$ python -q
>>> import numpy as np
>>> from numpy import linalg as LA
>>> np.set_printoptions(precision=2, suppress=True, linewidth=140)
>>> u = np.array([2, 3, 1, 3, 1])
>>> g = np.array([0, -1, 2, 0, 3])
>>> mat = np.outer(u, g)
>>> mat
array([[ 0, -2,  4,  0,  6],
       [ 0, -3,  6,  0,  9],
       [ 0, -1,  2,  0,  3],
       [ 0, -3,  6,  0,  9],
       [ 0, -1,  2,  0,  3]])
>>> left, s, vt = LA.svd(mat)
>>> s.round(2) + 0
array([18.33,  0.  ,  0.  ,  0.  ,  0.  ])
>>> A2 = left[:, :1] @ np.diag(s[:1]) @ vt[:1]
>>> A2
array([[ 0., -2.,  4.,  0.,  6.],
       [ 0., -3.,  6.,  0.,  9.],
       [ 0., -1.,  2.,  0.,  3.],
       [ 0., -3.,  6.,  0.,  9.],
       [ 0., -1.,  2.,  0.,  3.]])
>>> np.round(LA.norm(mat - A2, 2), 2), np.round(s[1], 2)
(np.float64(0.0), np.float64(0.0))
>>> round(float(LA.norm(mat - A2) / LA.norm(mat)), 2)
0.0
>>> LA.matrix_rank(A2)
np.int64(1)
>>> A2 = mat / np.sqrt((mat ** 2).mean(axis=1, keepdims=True))
>>> LA.norm(A2, axis=1)
array([2.24, 2.24, 2.24, 2.24, 2.24])
>>> LA.matrix_rank(mat - mat.mean(axis=1, keepdims=True))
np.int64(1)
>>> t3 = np.stack([mat, 4 * mat, mat[::-1]])
>>> (t3 @ mat.T).shape
(3, 5, 5)
>>> LA.matrix_rank(t3.reshape(3, -1))
np.int64(2)
>>> LA.det(t3)
array([0., 0., 0.])
>>> LA.matrix_rank(t3)
array([1, 1, 1])
>>> t3.shape
(3, 5, 5)
>>> W0 = np.load("run18.npy")
>>> W0
array([[-7.,  0.,  8.,  4., -4., -7.,  1.],
       [ 8.,  3.,  1., -4., -7., -4.,  0.],
       [-1., -6.,  7.,  8.,  8., -1.,  0.],
       [ 3., -6., -4.,  9.,  1., -7.,  2.],
       [ 5.,  3., -2.,  1.,  5.,  0.,  2.],
       [ 9., -4., -9.,  4., -2.,  3.,  3.],
       [ 0.,  0.,  0.,  0.,  0.,  0.,  0.]])
>>> left, s, vt = LA.svd(mat)
>>> V = vt[:(s > 1e-8).sum()]
>>> rng = np.random.default_rng(8)
>>> x = mat[0] + 2 * mat[3] + rng.integers(2) * np.eye(5)[4]
>>> x
array([ 0., -8., 16.,  0., 25.])
>>> np.diag(V.T @ V)
array([0.  , 0.07, 0.29, 0.  , 0.64])
>>> V.T @ V
array([[ 0.  ,  0.  ,  0.  ,  0.  ,  0.  ],
       [ 0.  ,  0.07, -0.14,  0.  , -0.21],
       [ 0.  , -0.14,  0.29,  0.  ,  0.43],
       [ 0.  ,  0.  ,  0.  ,  0.  ,  0.  ],
       [ 0.  , -0.21,  0.43,  0.  ,  0.64]])
>>> np.allclose(V.T @ V @ x, x)
False
